$ python3 -q
>>> import numpy as np
>>> np.set_printoptions(precision=2, suppress=True, linewidth=160)
>>> arr = np.loadtxt("data.csv", delimiter=",")
>>> arr
array([[2., 0., 2., 1., 1., 1.],
       [1., 2., 0., 2., 1., 1.],
       [1., 1., 2., 0., 2., 1.],
       [1., 1., 1., 2., 0., 2.],
       [2., 1., 1., 1., 2., 0.],
       [0., 2., 1., 1., 1., 2.]])
>>> np.allclose(arr[:-1].T @ np.linalg.lstsq(arr[:-1].T, arr[-1])[0], arr[-1])
True
>>> np.abs(np.diag(np.linalg.qr(arr)[1])) > 1e-9
array([ True,  True,  True,  True, False, False])
>>> J = np.load("test7.npy")
>>> J
array([[ 0.69, -0.23, -0.42, -0.41],
       [ 0.99, -0.98, -0.99, -0.98],
       [-0.73,  0.31,  0.5 ,  0.47],
       [ 1.  , -0.98, -0.99, -0.98],
       [-0.76,  0.77,  0.82,  0.73],
       [ 1.  , -0.96, -0.99, -0.98],
       [ 0.67,  0.23, -0.05, -0.15],
       [-0.95,  0.56,  0.8 ,  0.77],
       [ 0.99, -0.86, -0.95, -0.93],
       [ 0.96, -0.74, -0.89, -0.85],
       [-0.92,  0.83,  0.91,  0.85],
       [ 0.94, -0.86, -0.92, -0.87],
       [-1.  ,  0.98,  0.99,  0.98],
       [ 1.  , -1.  , -1.  , -1.  ]])
>>> A2 = J / np.sqrt((J ** 2).mean(axis=1, keepdims=True))
>>> np.linalg.matrix_rank(A2) == np.linalg.matrix_rank(J)
np.True_
>>> np.linalg.norm(A2, axis=1)
array([2., 2., 2., 2., 2., 2., 2., 2., 2., 2., 2., 2., 2., 2.])
>>> F = np.loadtxt("arr.csv", delimiter=",")
>>> F
array([[ 12.31,   4.71,  -0.66, -12.48,   3.09, -18.35,  -4.33,  -1.65,   1.91],
       [-10.03,   8.24,   4.86,   4.78,  -3.23,  -5.4 ,  -4.81, -11.6 ,   0.43],
       [  1.04,  -1.36,   0.09,  -6.95,   1.3 ,   2.41,  -3.5 ,   1.15,  -0.72],
       [  4.18,  -2.46,   0.14,   1.85,   4.39,   1.34, -17.04,  -5.53,   5.69],
       [ -5.66,  -4.9 ,  -2.04,  -5.53,  -0.38,   0.17,   9.52,   2.52,   0.03],
       [-10.4 ,   0.06,  -4.03, -10.54,   0.19,   7.33,   0.3 ,   3.23,  -4.91],
       [  1.1 ,  -8.9 ,  -7.26,   4.86,   0.3 ,  -4.97,   4.55,  -0.03,  -2.  ],
       [ -3.94,   1.73,  -0.39,  -4.21,  -3.67,  -8.12,   6.22,   0.49,   4.81],
       [  5.62,  -9.03,  -6.09,  25.25,   0.17,  -2.22,   1.02,   0.39,  -1.07],
       [  4.9 ,   0.23,   0.07,   2.13,   1.64,   8.01,   2.52,  -7.05, -10.38],
       [ 11.1 ,   0.97,   5.86, -16.43,   0.02,   1.18,   0.27,  11.43,   3.34],
       [ -1.78,   5.26,   6.56,  10.52,  -2.31,   3.81,  -7.52,  -2.59,   1.28],
       [ -0.89,  -1.06,   3.55,  -1.23,  -9.74,  10.64,   0.03,  -5.04,  -0.12],
       [ -9.44,   1.66,   4.73,   8.24,  -2.97,  -5.87,  24.77,   1.08,   3.4 ],
       [ -4.89,   3.13,  -3.67,   4.59,  -9.4 , -15.79,  17.03,  -3.23,  -2.62],
       [  8.41,  -5.55,  -8.79,   4.71,   5.74,  -1.81,  -0.75,   3.07,  14.44],
       [  2.79,   1.27,  -0.42,   2.33,   7.84,   4.48,  13.34,  12.67,  14.33],
       [ -2.17,   0.63,  -2.13,  -9.47,   5.27, -18.31,  20.39,   9.39,   6.49],
       [  5.25,   9.18,  -2.4 ,  -1.89,  -5.86,  10.96,  -4.34,  -9.43,  -2.38],
       [ -2.63,   4.95,  -0.25,  -5.37,  -6.78,  -0.48,  -1.51,  -6.88,  -2.49],
       [ -7.85,   6.65,  -6.95,  -0.81,   3.27,   8.57,  -0.86,   1.53,  -3.07]])
>>> cen = F - F.mean(axis=0)
>>> Uu, sv, Vh = np.linalg.svd(cen, full_matrices=False)
>>> np.abs(Uu[:, 0]).argmax()
np.int64(17)
>>> np.abs(Vh[0]).argmax()
np.int64(6)
>>> np.searchsorted(np.cumsum(sv ** 2) / (sv ** 2).sum(), 0.9) + 1
np.int64(6)
>>> np.round(cen.mean(axis=0), 2) + 0
array([0., 0., 0., 0., 0., 0., 0., 0., 0.])
>>> sv
array([52.92, 43.36, 38.81, 33.62, 23.31, 21.1 , 15.59, 14.21, 10.39])
>>> round(float(np.linalg.norm(F, 1)), 2), round(np.linalg.norm(F, np.inf), 2)
(144.62, np.float64(74.25))
>>> np.round(np.linalg.norm(F, 2), 2)
np.float64(54.36)
>>> np.round(np.linalg.norm(F) ** 2 / np.linalg.norm(F, 2) ** 2, 2)
np.float64(3.08)
>>> np.linalg.norm(F, axis=1).argmax()
np.int64(17)
>>> np.round(np.linalg.norm(F[4] - F[10]), 2)
np.float64(25.95)
>>> X = np.loadtxt("mat.csv", delimiter=",")
>>> X
array([[-1., -2., -3.,  1., -2., -2.,  2., -1.,  3.,  2.,  3., -2., -2.,  2.],
       [ 0.,  1., -3., -3.,  3.,  1., -3.,  0., -2.,  1.,  0., -1.,  1.,  2.],
       [-3., -3., -3., -3.,  0.,  2.,  1., -3.,  0.,  0., -2.,  0.,  2.,  1.],
       [-2.,  1., -3.,  3., -1.,  2., -1.,  3., -2., -3., -1.,  1.,  0.,  2.],
       [-2.,  1.,  1., -2.,  3.,  0.,  2., -1., -3.,  3., -3., -1.,  2.,  2.],
       [ 3.,  0.,  0., -2.,  0.,  0.,  1.,  2.,  2.,  0.,  1.,  0.,  2., -1.],
       [ 2.,  0.,  3., -3.,  2.,  3.,  3.,  0., -1.,  3.,  0.,  2.,  0.,  0.],
       [-1.,  1., -3.,  2.,  2., -1., -3.,  2., -2., -3., -1.,  3., -3.,  2.],
       [ 3., -2.,  2., -2., -3.,  3.,  2.,  1.,  0., -3., -1., -2.,  1.,  2.],
       [-2., -2.,  0., -3.,  0., -2.,  0., -2.,  3.,  3., -3.,  3.,  2.,  0.],
       [-3.,  1., -2., -3.,  1.,  1.,  3., -3., -3., -2.,  0., -2., -3.,  1.],
       [-1.,  3., -1., -3.,  3.,  3., -1., -2., -3.,  2.,  2.,  3., -1.,  3.],
       [ 0., -2.,  1., -1.,  2., -2.,  3.,  3.,  1.,  1.,  2.,  0.,  1., -2.],
       [ 0.,  0.,  0.,  0.,  0.,  0.,  0.,  0.,  0.,  0.,  0.,  0.,  0.,  3.]])
>>> q, r_ = np.linalg.qr(X)
>>> round(float(np.trace(q @ q.T)), 2)
14.0
>>> np.allclose(r_.T @ r_, X.T @ X)
True
